>>> import numpy as np
>>> np.set_printoptions(precision=2, suppress=True, linewidth=160, floatmode="fixed")
>>> def tidy(a):
...     return np.round(a, 2) + 0
... 
>>> O, _ = np.linalg.qr(np.array([[0.8, 0.0, 1.7, 0.7, -0.1, -1.4, 0.5],
...     [-1.3, 0.0, 0.3, -1.5, -0.7, 1.2, -1.5],
...     [-0.7, 0.6, 1.5, 0.6, -1.0, 1.7, 1.0],
...     [0.0, -0.1, 0.1, 0.7, 1.0, 1.6, -0.9],
...     [-1.0, 0.6, -0.1, -0.2, 0.6, -0.8, 1.3],
...     [0.3, -0.1, -1.6, 1.3, 0.9, -1.1, 0.0],
...     [0.7, -0.5, 0.3, -0.3, -0.5, 0.3, -0.8]]))
>>> ev = np.array([0, -4, 4, -5, -5, -4, -4])
>>> feats = O @ np.diag(ev) @ O.T
>>> tidy(feats)
array([[-1.24,  0.36,  1.13,  0.16, -1.73, -2.34,  1.74],
       [ 0.36, -1.72,  1.64,  0.16,  0.70, -1.91, -0.15],
       [ 1.13,  1.64, -2.98,  0.30,  0.36, -2.26,  0.27],
       [ 0.16,  0.16,  0.30, -4.75, -0.28, -0.69,  0.31],
       [-1.73,  0.70,  0.36, -0.28, -2.99,  0.96, -1.03],
       [-2.34, -1.91, -2.26, -0.69,  0.96, -1.36, -1.18],
       [ 1.74, -0.15,  0.27,  0.31, -1.03, -1.18, -2.96]])
>>> np.unique(feats.round(6), axis=0).shape
(7, 7)
>>> tidy(np.trace(np.linalg.pinv(feats) @ feats))
np.float64(6.0)
>>> left, sig, Vt = np.linalg.svd(feats)
>>> V = Vt[:(sig > 1e-8).sum()]
>>> rng = np.random.default_rng(37132)
>>> vec = feats[6] + -1 * feats[1] + rng.integers(2) * np.eye(7)[6]
>>> tidy(vec)
array([ 1.38,  1.58, -1.37,  0.15, -1.73,  0.73, -2.82])
>>> tidy(np.diag(V.T @ V))
array([0.85, 0.62, 0.89, 1.00, 0.77, 0.98, 0.89])
>>> np.allclose(V.T @ V @ vec, vec)
True
>>> W = np.array([[2, 1, 2, 1],
...     [2, 2, 0, 1],
...     [1, 2, 2, 2],
...     [1, 0, 1, 1],
...     [1, 2, 2, 0],
...     [0, 1, 2, 2],
...     [2, 2, 1, 2]])
>>> b = np.array([1, 1, 1, 0])
>>> hid = np.maximum(feats @ W + b, 0)
>>> np.linalg.matrix_rank(hid)
np.int64(4)
>>> tidy(hid)
array([[2.26, 0.40, 0.00, 0.33],
       [0.49, 0.40, 2.60, 0.00],
       [4.76, 0.00, 0.00, 0.00],
       [0.00, 1.44, 0.00, 0.00],
       [0.00, 0.00, 0.00, 0.00],
       [0.00, 0.00, 0.00, 0.00],
       [0.00, 0.00, 0.00, 0.00]])
>>> (hid > 0).astype(int)
array([[1, 1, 0, 1],
       [1, 1, 1, 0],
       [1, 0, 0, 0],
       [0, 1, 0, 0],
       [0, 0, 0, 0],
       [0, 0, 0, 0],
       [0, 0, 0, 0]])
>>> W2 = np.array([[0, 0], [2, 1], [0, 2], [2, 1]])
>>> W @ W2
array([[4, 6],
       [6, 3],
       [8, 8],
       [2, 3],
       [4, 6],
       [6, 7],
       [8, 6]])
>>> r = np.linalg.matrix_rank(feats)
>>> r
np.int64(6)
>>> null = np.linalg.svd(feats)[2][r:].T
>>> tidy(feats @ null)
array([[0.00],
       [0.00],
       [0.00],
       [0.00],
       [0.00],
       [0.00],
       [0.00]])
>>> np.allclose(feats @ null, 0)
True
>>> [int(np.linalg.matrix_rank(feats[:, :j + 1])) for j in range(7)]
[1, 2, 3, 4, 5, 6, 6]
>>> [int(np.linalg.matrix_rank(feats[:i])) for i in range(1, len(feats) + 1)]
[1, 2, 3, 4, 5, 6, 6]
>>> np.linalg.matrix_rank(feats.T @ feats), np.linalg.matrix_rank(feats @ feats.T)
(np.int64(6), np.int64(6))
>>> left, sig, Vt = np.linalg.svd(feats)
>>> np.argmax(sig[:-1] / (sig[1:] + 1e-6)) + 1
np.int64(6)
>>> B = left[:, :6] @ np.diag(sig[:6]) @ Vt[:6]
>>> tidy(np.abs(feats - B).max())
np.float64(0.0)
>>> tidy(np.linalg.norm(feats - B, 2)), tidy(sig[6])
(np.float64(0.0), np.float64(0.0))
>>> J = np.loadtxt("m.csv", delimiter=",")
>>> J
array([[  2.37,  -2.97,  -1.24,   2.31],
       [ -1.94,   2.23,   0.81,  -2.19],
       [  3.83,  -4.56,  -1.93,   4.83],
       [ -7.42,   9.64,   4.36,  -9.78],
       [ -3.17,   4.27,   1.75,  -3.88],
       [ -2.91,   3.36,   1.33,  -2.61],
       [ 11.25, -14.89,  -5.88,  14.18],
       [ -0.72,   1.30,   0.06,  -1.17],
       [  3.13,  -2.93,  -1.96,   3.17],
       [  3.09,  -3.00,  -1.32,   3.24],
       [  3.35,  -3.90,  -1.67,   4.09],
       [  6.39,  -8.33,  -3.29,   8.38],
       [ -1.21,   1.63,   0.94,  -2.32],
       [  2.78,  -3.19,  -0.83,   3.16],
       [  1.49,  -1.55,  -1.31,   1.79],
       [ -5.49,   6.40,   2.58,  -6.74],
       [  2.01,  -2.21,  -1.14,   2.73],
       [  4.03,  -4.60,  -2.03,   5.09],
       [ -2.12,   2.59,   0.36,  -2.32],
       [  0.11,   0.28,   0.17,  -0.01],
       [  2.90,  -3.38,  -0.64,   2.68],
       [  0.24,  -0.52,   0.20,   0.13],
       [ -7.99,  10.13,   4.81, -10.51],
       [ -3.70,   4.64,   2.17,  -4.30]])
>>> vec = np.array([1, -1, 2, -1])
>>> rhs = J @ vec
>>> tidy(np.linalg.solve(J.T @ J, J.T @ rhs))
array([ 1.00, -1.00,  2.00, -1.00])
>>> tidy(rhs)
array([ 0.55, -0.36, -0.30,  1.44, -0.06, -1.00,  0.20, -0.73, -1.03,  0.21, -0.18, -0.24,  1.36,  1.15, -1.37,  0.01, -0.79, -0.52, -1.67,  0.18,  2.32,
        1.03,  2.01,  0.30])
>>> rhs = rhs + 0.02 * rng.normal(size=24)
>>> tidy(rhs)
array([ 0.54, -0.36, -0.28,  1.46, -0.09, -1.05,  0.22, -0.72, -1.02,  0.20, -0.19, -0.23,  1.36,  1.18, -1.39,  0.00, -0.78, -0.51, -1.67,  0.21,  2.30,
        1.04,  2.00,  0.29])
>>> b, *_ = np.linalg.lstsq(J, rhs)
>>> tidy(J.T @ (rhs - J @ b))
array([0.00, 0.00, 0.00, 0.00])
>>> tidy(b)
array([ 1.01, -1.00,  2.01, -1.00])
>>> W2 = J[[1, 19]].astype(float)
>>> for _ in range(5):
...     idx = np.linalg.norm(J[:, None] - W2, axis=-1).argmin(axis=1)
...     W2 = np.array([J[idx == j].mean(axis=0) for j in range(2)])
... 
>>> idx
array([1, 0, 1, 0, 0, 0, 1, 0, 1, 1, 1, 1, 0, 1, 1, 0, 1, 1, 0, 1, 1, 1, 0, 0])
>>> np.bincount(idx)
array([10, 14])
>>> np.abs(W2[1] - W2[0]).argmax()
np.int64(1)
>>> left, sig, Vt = np.linalg.svd(J)
>>> np.argmax(sig[:-1] / (sig[1:] + 1e-6)) + 1
np.int64(1)
>>> B = left[:, :1] @ np.diag(sig[:1]) @ Vt[:1]
>>> tidy(np.linalg.norm(J - B, 2)), tidy(sig[1])
(np.float64(1.85), np.float64(1.85))
>>> np.linalg.matrix_rank(J, rtol=0.05)
np.int64(1)
>>> tidy(np.linalg.norm(J - B) / np.linalg.norm(J))
np.float64(0.06)
>>> tidy(np.abs(np.linalg.svd(J)[2][-1]))
array([0.33, 0.59, 0.50, 0.54])
>>> np.linalg.matrix_rank(J, rtol=0.1)
np.int64(1)
>>> np.argsort(-np.linalg.norm(J, axis=0).round(6), kind="stable")[:3]
array([1, 3, 0])
>>> A = np.loadtxt("out0.csv", delimiter=",")
>>> A
array([[ 0.30,  0.00,  0.70,  0.00,  1.00, -0.20, -0.60],
       [ 0.70,  1.40,  0.20,  1.00, -2.10,  0.00, -0.10],
       [-0.30, -1.50,  0.00, -1.10, -0.30, -0.40,  0.10],
       [-1.40, -0.10,  0.20,  1.20,  0.20,  0.30,  0.30],
       [-1.00,  1.00,  0.30,  0.10, -0.10, -0.90,  0.60],
       [ 1.70,  0.30, -1.50, -0.20,  0.20,  0.50,  0.90],
       [-1.40, -0.40, -1.50,  1.00,  1.60, -0.40, -1.70],
       [-0.60,  0.40,  1.40, -0.60, -0.60,  0.00, -1.40],
       [-1.50,  2.10, -1.30, -0.40,  0.60,  0.00, -0.10],
       [-1.00,  1.00,  0.00,  1.30, -0.30, -0.20,  0.40],
       [ 0.50,  0.50, -0.40,  1.80,  0.00, -2.10,  1.40],
       [-1.00,  0.70, -1.80,  0.80,  2.70, -0.80,  0.00],
       [ 0.50,  2.30,  0.40,  0.30, -0.70, -0.50,  0.60],
       [-8.50,  2.00,  0.50,  3.00, -2.00,  7.00, -0.50],
       [-1.40,  0.30, -0.60,  1.10,  1.60,  0.80,  0.30],
       [-1.70, -1.00, -0.20, -0.70, -1.50, -1.70,  2.50],
       [-0.60,  1.40,  0.20, -1.80,  0.50, -0.80, -1.10],
       [ 1.60,  0.00, -0.40,  1.20,  0.80, -0.20, -0.80],
       [ 0.90, -1.30,  0.20,  1.70, -0.10, -0.50,  0.00],
       [-0.60, -1.30, -0.40, -2.50, -1.10,  0.40, -0.50],
       [-0.90,  1.10, -0.20,  0.70,  1.30, -2.60,  1.50],
       [-0.40,  0.80, -1.40,  1.40,  0.20, -0.10, -0.50]])
>>> O, r_ = np.linalg.qr(A)
>>> tidy(O.T @ O)
array([[1.00, 0.00, 0.00, 0.00, 0.00, 0.00, 0.00],
       [0.00, 1.00, 0.00, 0.00, 0.00, 0.00, 0.00],
       [0.00, 0.00, 1.00, 0.00, 0.00, 0.00, 0.00],
       [0.00, 0.00, 0.00, 1.00, 0.00, 0.00, 0.00],
       [0.00, 0.00, 0.00, 0.00, 1.00, 0.00, 0.00],
       [0.00, 0.00, 0.00, 0.00, 0.00, 1.00, 0.00],
       [0.00, 0.00, 0.00, 0.00, 0.00, 0.00, 1.00]])
>>> np.allclose(r_.T @ r_, A.T @ A)
True
